In [1]: import numpy as np

In [2]: np.set_printoptions(precision=2, suppress=True, linewidth=100)

In [3]: K = np.loadtxt("layer1.csv", delimiter=",")

In [4]: K
Out[4]: 
array([[-1.,  1., -1.,  1., -1.,  0., -2.],
       [ 0.,  1., -1.,  2.,  2.,  2.,  2.],
       [ 1.,  2., -1.,  0., -2.,  0., -2.],
       [-1.,  6., -6., 11.,  9., 10.,  8.]])

In [5]: print(np.unique(K.round(6), axis=0).shape)
(4, 7)

In [6]: np.linalg.inv(K)
LinAlgError: Last 2 dimensions of the array must be square


In [7]: np.abs(np.diag(np.linalg.qr(K)[1])) > 1e-9
Out[7]: array([ True,  True,  True, False])

In [8]: print(np.linalg.lstsq(K[:-1].T, K[-1])[2])
3

In [9]: G = K.T @ K

In [10]: np.allclose(G, G.T)
Out[10]: True

In [11]: print(np.diag(G))
[  3.  42.  39. 126.  90. 104.  76.]

In [12]: G
Out[12]: 
array([[  3.,  -5.,   6., -12., -10., -10.,  -8.],
       [ -5.,  42., -40.,  69.,  51.,  62.,  44.],
       [  6., -40.,  39., -69., -53., -62., -46.],
       [-12.,  69., -69., 126., 102., 114.,  90.],
       [-10.,  51., -53., 102.,  90.,  94.,  82.],
       [-10.,  62., -62., 114.,  94., 104.,  84.],
       [ -8.,  44., -46.,  90.,  82.,  84.,  76.]])

In [13]: def softmax(z):
    ...:     e = np.exp(z - z.max(axis=-1, keepdims=True))
    ...:     return e / e.sum(axis=-1, keepdims=True)
    ...: 

In [14]: softmax(K).sum(axis=1)
Out[14]: array([1., 1., 1., 1.])

In [15]: np.round(softmax(10 * K[3]), 2) + 0
Out[15]: array([0., 0., 0., 1., 0., 0., 0.])

In [16]: S = K @ K.T / np.sqrt(7)

In [17]: np.round(softmax(S + np.triu(np.full(S.shape, -np.inf), 1)), 2) + 0
Out[17]: 
array([[1.  , 0.  , 0.  , 0.  ],
       [0.  , 1.  , 0.  , 0.  ],
       [0.09, 0.  , 0.91, 0.  ],
       [0.  , 0.  , 0.  , 1.  ]])

In [18]: softmax(S)[3] @ K
Out[18]: array([-1.,  6., -6., 11.,  9., 10.,  8.])

In [19]: print(round(float(np.linalg.norm(K, 2) / np.linalg.norm(K)), 2))
0.98

In [20]: A = np.load("arr.npy")

In [21]: print(A)
[[0.42 0.08 0.25 0.42]
 [0.08 0.02 0.05 0.08]
 [0.25 0.05 0.15 0.25]
 [0.42 0.08 0.25 0.42]]

In [22]: vec = np.array([2, 0, 1, -1])

In [23]: a = np.maximum(A @ vec, 0)

In [24]: A.T @ a
Out[24]: array([0.67, 0.13, 0.4 , 0.67])

In [25]: a
Out[25]: array([0.67, 0.13, 0.4 , 0.67])

In [26]: np.flatnonzero(a > 1e-9)
Out[26]: array([0, 1, 2, 3])

In [27]: print(np.round(np.abs(np.linalg.eigvals(A)).max(), 2))
1.0

In [28]: assert A == A.T
ValueError: The truth value of an array with more than one element is ambiguous. Use a.any() or a.all()


In [29]: np.round(np.sort(np.abs(np.linalg.eigvals(A))), 2) + 0
Out[29]: array([0., 0., 0., 1.])

In [30]: np.allclose(A, A.T)
Out[30]: True

In [31]: X = np.load("w.npy")

In [32]: print(X)
[[16  6  7 -8  0  2  6]
 [-3  1  0 -3  6 -9  1]
 [-2 -6 -1 -2  1 -5  3]
 [-6 -6  4 11  4  2  6]
 [-9  0 -9 -9 18 -8 -2]
 [ 6  7  4  2  6 11  3]
 [ 5 -3  3  1  3 -9  4]]

In [33]: Y = X[0, 0] * X[1:] - np.outer(X[1:, 0], X[0])

In [34]: Y
Out[34]: 
array([[   0,   34,   21,  -72,   96, -138,   34],
       [   0,  -84,   -2,  -48,   16,  -76,   60],
       [   0,  -60,  106,  128,   64,   44,  132],
       [   0,   54,  -81, -216,  288, -110,   22],
       [   0,   76,   22,   80,   96,  164,   12],
       [   0,  -78,   13,   56,   48, -154,   34]])

In [35]: np.flatnonzero(~Y.round(6).any(axis=1))
Out[35]: array([], dtype=int64)

In [36]: M = np.array([[-4, 0, -2, -1], [-1, 2, 4, -4], [-2, -1, 4, -1], [4, 0, 4, 2]])

In [37]: M
Out[37]: 
array([[-4,  0, -2, -1],
       [-1,  2,  4, -4],
       [-2, -1,  4, -1],
       [ 4,  0,  4,  2]])

In [38]: f = np.array([4, 3, -2, 1])

In [39]: Y = M + np.outer(f, np.eye(4)[2])

In [40]: Y
Out[40]: 
array([[-4.,  0.,  2., -1.],
       [-1.,  2.,  7., -4.],
       [-2., -1.,  2., -1.],
       [ 4.,  0.,  5.,  2.]])

In [41]: round(float(np.linalg.det(Y) / np.linalg.det(M)), 2), round(1 + np.linalg.solve(M, f)[2], 2)
Out[41]: (1.74, np.float64(1.74))

In [42]: np.linalg.matrix_rank(Y - M)
Out[42]: np.int64(1)

In [43]: (M + M.T) / 2
Out[43]: 
array([[-4. , -0.5, -2. ,  1.5],
       [-0.5,  2. ,  1.5, -2. ],
       [-2. ,  1.5,  4. ,  1.5],
       [ 1.5, -2. ,  1.5,  2. ]])

In [44]: print(np.round(np.abs(np.linalg.eigvals(M)).max(), 2))
3.88

In [45]: assert M == M.T
ValueError: The truth value of an array with more than one element is ambiguous. Use a.any() or a.all()


In [46]: np.trace(M)
Out[46]: np.int64(4)

In [47]: np.allclose(M, M.T)
Out[47]: False

In [48]: round(float(np.linalg.norm(M, "nuc")), 2)
Out[48]: 18.17

In [49]: round(float(np.linalg.norm(M, 2)), 2)
Out[49]: 7.67

In [50]: M[1] @ M[2]
Out[50]: np.int64(20)

In [51]: np.linalg.norm(M, axis=1).argmax()
Out[51]: np.int64(1)
